$ python3 -q
>>> import numpy as np
>>> from numpy import linalg as LA
>>> np.set_printoptions(precision=3, suppress=True, linewidth=120, legacy="1.25")
>>> def rd(a):
...     return np.round(a, 3) + 0
... 
>>> E = np.array([[6, 4, 5, 9, 0, 6],
...     [7, 7, 4, 2, 9, 1],
...     [7, 1, 8, 4, 5, 6],
...     [9, 6, 7, 7, 8, 6],
...     [9, 2, 5, 9, 1, 2],
...     [7, 1, 2, 3, 1, 0],
...     [8, 4, 9, 8, 6, 3],
...     [5, 9, 9, 7, 5, 9],
...     [5, 2, 4, 7, 4, 2],
...     [4, 1, 3, 4, 0, 6],
...     [1, 3, 4, 5, 0, 9],
...     [5, 5, 8, 4, 6, 9]])
>>> print(E)
[[6 4 5 9 0 6]
 [7 7 4 2 9 1]
 [7 1 8 4 5 6]
 [9 6 7 7 8 6]
 [9 2 5 9 1 2]
 [7 1 2 3 1 0]
 [8 4 9 8 6 3]
 [5 9 9 7 5 9]
 [5 2 4 7 4 2]
 [4 1 3 4 0 6]
 [1 3 4 5 0 9]
 [5 5 8 4 6 9]]
>>> cov = E.T @ E
>>> print(np.allclose(cov, cov.T))
True
>>> print(rd(LA.svd(E, compute_uv=False) ** 2))
[2001.96   155.025  124.882   35.883   17.324    7.926]
>>> print(cov)
[[501 278 429 436 309 314]
 [278 243 290 265 226 252]
 [429 290 450 412 302 376]
 [436 265 412 459 241 346]
 [309 226 302 241 285 214]
 [314 252 376 346 214 405]]
>>> print(np.trace(cov), (E ** 2).sum())
2343 2343
>>> print(rd(LA.eigvalsh(cov)[::-1]))
[2001.96   155.025  124.882   35.883   17.324    7.926]
>>> cov = np.cov(E, rowvar=False)
>>> print(np.median(E, axis=0))
[6.5 3.5 5.  6.  4.5 6. ]
>>> print(rd(E.std(axis=0)))
[2.178 2.487 2.321 2.278 3.112 3.095]
>>> print(np.argwhere(np.triu(np.abs(np.corrcoef(E.T)) > 0.8, 1)))
[]
>>> print(np.argsort(-E.std(axis=0).round(6), kind="stable"))
[4 5 1 2 3 0]
>>> print(cov.shape)
(6, 6)
>>> idx = E[:, 5] > np.median(E[:, 5])
>>> u = E[idx].mean(axis=0) - E[~idx].mean(axis=0)
>>> print(idx.astype(int))
[0 0 0 0 0 0 0 1 0 0 1 1]
>>> print(((E - E.mean(axis=0)) @ u > 0).astype(int))
[1 0 1 1 0 0 0 1 0 1 1 1]
>>> print(rd(u))
[-3.222  2.556  1.778 -0.556 -0.111  5.444]
>>> print(np.argsort(-np.abs(u).round(6), kind="stable"))
[5 0 1 2 3 4]
>>> print(rd((((E - E.mean(axis=0)) @ u > 0) == idx).mean()))
0.667
>>> u, g = E[11], E[5]
>>> print(u @ g)
74
>>> p = (u @ g) / (u @ u) * u
>>> print(rd(LA.norm(u + g) ** 2 + LA.norm(u - g) ** 2))
622.0
>>> print(np.outer(u, g))
[[35  5 10 15  5  0]
 [35  5 10 15  5  0]
 [56  8 16 24  8  0]
 [28  4  8 12  4  0]
 [42  6 12 18  6  0]
 [63  9 18 27  9  0]]
>>> th = np.deg2rad(30)
>>> J = np.eye(4)
>>> J[np.ix_([3, 0], [3, 0])] = [[np.cos(th), -np.sin(th)], [np.sin(th), np.cos(th)]]
>>> print(rd(J))
[[ 0.866  0.     0.     0.5  ]
 [ 0.     1.     0.     0.   ]
 [ 0.     0.     1.     0.   ]
 [-0.5    0.     0.     0.866]]
>>> print((J != 0).astype(int))
[[1 0 0 1]
 [0 1 0 0]
 [0 0 1 0]
 [1 0 0 1]]
>>> print(rd(J @ J))
[[ 0.5    0.     0.     0.866]
 [ 0.     1.     0.     0.   ]
 [ 0.     0.     1.     0.   ]
 [-0.866  0.     0.     0.5  ]]
>>> hat = np.triu(np.array([[2, 7, 5, 5], [4, 0, 1, 6], [7, 9, 9, 8], [6, 6, 5, 8]]), 1) + np.eye(4)
>>> Y = hat @ J @ LA.inv(hat)
>>> print(rd(np.trace(Y)), rd(np.trace(J)))
3.732 3.732
>>> print(rd(LA.det(Y)))
1.0
>>> print(LA.matrix_rank(Y))
4
>>> print(rd(hat @ J - J @ hat))
[[-2.5    0.938  0.67   0.   ]
 [-3.     0.     0.    -0.804]
 [-4.     0.     0.    -1.072]
 [ 0.     3.5    2.5    2.5  ]]
>>> rng = np.random.default_rng(97)
>>> idx = rng.permutation(4)
>>> print(idx)
[1 0 3 2]
>>> Y = J[idx][:, idx]
>>> print(rd(LA.det(Y)), rd(LA.det(J[idx])))
1.0 1.0
>>> print(rd(np.trace(Y)))
3.732
>>> print(np.allclose(Y, J))
False
>>> mat = np.loadtxt("out10.csv", delimiter=",")
>>> print(mat)
[[2. 1. 2. 3. 1. 3. 2. 2. 3. 1.]
 [1. 2. 1. 2. 3. 1. 3. 2. 2. 3.]
 [2. 1. 2. 1. 2. 3. 1. 3. 2. 2.]
 [3. 2. 1. 2. 1. 2. 3. 1. 3. 2.]
 [1. 3. 2. 1. 2. 1. 2. 3. 1. 3.]
 [3. 1. 3. 2. 1. 2. 1. 2. 3. 1.]
 [2. 3. 1. 3. 2. 1. 2. 1. 2. 3.]
 [2. 2. 3. 1. 3. 2. 1. 2. 1. 2.]
 [3. 2. 2. 3. 1. 3. 2. 1. 2. 1.]
 [1. 3. 2. 2. 3. 1. 3. 2. 1. 2.]]
>>> # equal to its transpose
>>> left, sv = LA.svd(mat)
Traceback (most recent call last):
  File "<python-input-52>", line 1, in <module>
    left, sv = LA.svd(mat)
    ^^^^^^^^
ValueError: too many values to unpack (expected 2)
>>> left, sv, vt = LA.svd(mat, full_matrices=False)
>>> print(rd(vt @ vt.T))
[[1. 0. 0. 0. 0. 0. 0. 0. 0. 0.]
 [0. 1. 0. 0. 0. 0. 0. 0. 0. 0.]
 [0. 0. 1. 0. 0. 0. 0. 0. 0. 0.]
 [0. 0. 0. 1. 0. 0. 0. 0. 0. 0.]
 [0. 0. 0. 0. 1. 0. 0. 0. 0. 0.]
 [0. 0. 0. 0. 0. 1. 0. 0. 0. 0.]
 [0. 0. 0. 0. 0. 0. 1. 0. 0. 0.]
 [0. 0. 0. 0. 0. 0. 0. 1. 0. 0.]
 [0. 0. 0. 0. 0. 0. 0. 0. 1. 0.]
 [0. 0. 0. 0. 0. 0. 0. 0. 0. 1.]]
>>> print(rd(np.cumsum(sv ** 2) / np.sum(sv ** 2)))
[0.867 0.931 0.967 0.978 0.986 0.991 0.995 1.    1.    1.   ]
>>> print(rd(sv / sv[0]))
[1.    0.274 0.201 0.114 0.095 0.076 0.074 0.071 0.015 0.011]
>>> print(rd(sv))
[19.614  5.372  3.947  2.238  1.856  1.485  1.452  1.393  0.288  0.22 ]
>>> print(rd(np.abs(vt[0])))
[0.322 0.323 0.304 0.325 0.306 0.306 0.325 0.304 0.323 0.322]
>>> print((sv > 1e-8).sum())
10
>>> print(rd(np.sqrt((sv ** 2).sum())), rd(LA.norm(mat)))
21.071 21.071
>>> print(rd(LA.norm(mat, 2)))
19.614
>>> print(rd(LA.norm(mat) ** 2 / LA.norm(mat, 2) ** 2))
1.154
>>> print(rd(LA.norm(mat, axis=0)))
[6.782 6.782 6.403 6.782 6.557 6.557 6.782 6.403 6.782 6.782]
>>> print(rd(LA.norm(mat[2] - mat[4])))
3.464
>>> print(LA.norm(mat, axis=1).argmax())
0
>>> vec = np.array([-4, -1, 8, 3, -6, 9, -9, -2, -9, -3])
>>> y = mat @ vec
>>> b, lr = np.zeros(10), 1 / LA.norm(mat, 2) ** 2
>>> for i in range(20):
...     b -= lr * mat.T @ (mat @ b - y)
...     if i % 5 == 0: print(i, round(LA.norm(mat @ b - y), 3))
... 
0 51.45
5 41.359
10 34.429
15 29.577
>>> print(rd(LA.cond(mat)))
89.028
>>> print(rd(b))
[ 0.142 -3.125  2.104 -1.546 -2.493  2.114 -4.953 -0.352 -1.963 -4.361]
>>> m1 = np.load("layer13.npy")
>>> print(rd(m1))
[[ -0.783  -0.725   1.517  -0.734   1.774  -1.765  -4.281  -4.314   5.297]
 [-19.527  14.373  17.128   2.399   8.553   3.421   1.931 -12.686   6.377]
 [  3.86   -4.398  -1.945  -1.915  -0.378  -2.105  -4.199  -0.349   3.274]
 [ -4.337   2.11    4.316   0.021   3.248  -1.158  -3.748  -6.654   6.201]
 [  5.186  -5.356  -2.393  -2.793  -1.623  -0.941  -2.015   3.304   0.355]
 [  0.516  -1.448   2.371  -2.887  -0.954   2.393   3.033   5.301  -3.167]
 [ -2.083   0.398   3.058  -0.975   1.709  -0.336  -2.016  -2.754   3.385]
 [ -1.992   0.77    5.652  -3.66   -1.438   5.868   8.632   9.744  -8.188]
 [  5.725  -5.733  -2.499  -3.226  -2.218  -0.289  -0.82    5.148  -1.164]
 [  4.932  -5.082  -1.762  -3.17   -2.02    0.108  -0.253   5.148  -1.447]
 [  0.686  -1.882   0.454  -1.14    1.056  -1.798  -4.127  -2.91    4.519]
 [ -1.47   -0.123   2.381  -0.911   1.682  -0.894  -2.885  -3.258   4.072]
 [  8.911  -8.369  -5.573  -3.338  -2.879  -2.153  -3.56    4.606   0.477]
 [  9.271  -8.617  -5.617  -3.654  -3.308  -1.655  -2.655   5.961  -0.653]
 [ -3.724   1.8     4.904  -1.18    1.744   1.236   0.444  -1.252   1.404]
 [ -0.286  -0.661   3.889  -3.603  -1.656   4.598   6.698   8.91   -6.804]
 [ -3.728   1.701   4.293  -0.565   2.462  -0.197  -2.013  -4.122   4.067]
 [  1.652  -2.573   0.171  -1.823   0.098  -0.847  -2.359  -0.042   2.201]
 [  0.218  -1.16    2.914  -3.132  -1.19    3.163   4.31    6.544  -4.427]
 [  7.584  -7.613  -6.345  -1.239  -0.209  -6.166 -10.629  -4.748   8.688]
 [ -4.536   2.651   6.76   -2.224   0.661   4.213   5.432   3.891  -3.661]
 [  3.921  -4.535  -2.525  -1.397   0.217  -3.355  -6.334  -2.789   5.562]
 [ -1.21   -0.127   3.396  -2.187   0.151   1.908   1.956   2.607  -1.281]
 [  8.454  -8.092  -5.737  -2.716  -2.078  -3.298  -5.589   1.858   2.865]
 [  3.082  -3.591  -0.217  -2.865  -1.357   0.631   0.379   4.345  -1.362]
 [ -5.693   3.528   7.394  -1.701   1.465   3.763   4.495   1.834  -2.164]
 [ -7.45    4.96    8.962  -1.513   1.977   4.496   5.501   1.543  -2.522]
 [  0.103  -1.014   3.325  -3.427  -1.515   3.928   5.606   7.959  -5.783]
 [  2.782  -3.625  -1.624  -1.158   0.686  -3.154  -6.151  -3.525   5.838]
 [  5.32   -5.678  -3.788  -1.531  -0.173  -3.973  -7.194  -2.627   5.91 ]
 [  3.561  -3.896  -0.132  -3.429  -2.094   1.626   2.153   6.813  -3.483]
 [  7.576  -6.855  -1.83   -5.745  -5.466   4.356   7.406  16.287 -10.847]
 [  2.076  -2.929  -0.269  -1.808   0.045  -1.166  -2.845  -0.256   2.551]
 [  6.716  -6.799  -4.932  -1.784  -0.701  -4.314  -7.579  -1.912   5.745]
 [  3.701  -4.15   -1.099  -2.601  -1.152  -0.398  -1.296   2.905   0.195]
 [ -3.628   1.492   3.444   0.183   3.319  -2.01   -5.106  -7.647   7.376]
 [  4.966  -5.598  -4.72   -0.246   1.385  -6.737 -11.982  -8.507  11.244]
 [  4.637  -5.07   -2.869  -1.769  -0.336  -2.965  -5.562  -1.292   4.427]
 [ 12.827 -11.608  -9.337  -3.489  -3.709  -4.409  -6.869   4.008   2.43 ]
 [ 13.671 -12.261  -9.886  -3.784  -4.194  -4.283  -6.533   5.104   1.715]
 [  3.063  -3.319   1.339  -4.402  -3.146   4.23    6.545  11.522  -8.034]
 [ 10.351  -9.165  -4.582  -5.769  -5.956   2.56    4.725  15.472  -9.099]]
>>> # looks like rank 3
>>> Xs = m1 - m1.mean(axis=0)
>>> vecs = LA.svd(Xs)[2][:3]
>>> Y = Xs - Xs @ vecs.T @ vecs
>>> print(rd(np.cov(Xs @ vecs.T, rowvar=False)))
[[105.442   0.      0.   ]
 [  0.     91.511   0.   ]
 [  0.      0.      0.   ]]
>>> print(rd(np.diag(vecs.T @ vecs)))
[0.482 0.551 0.257 0.025 0.153 0.113 0.504 0.402 0.514]
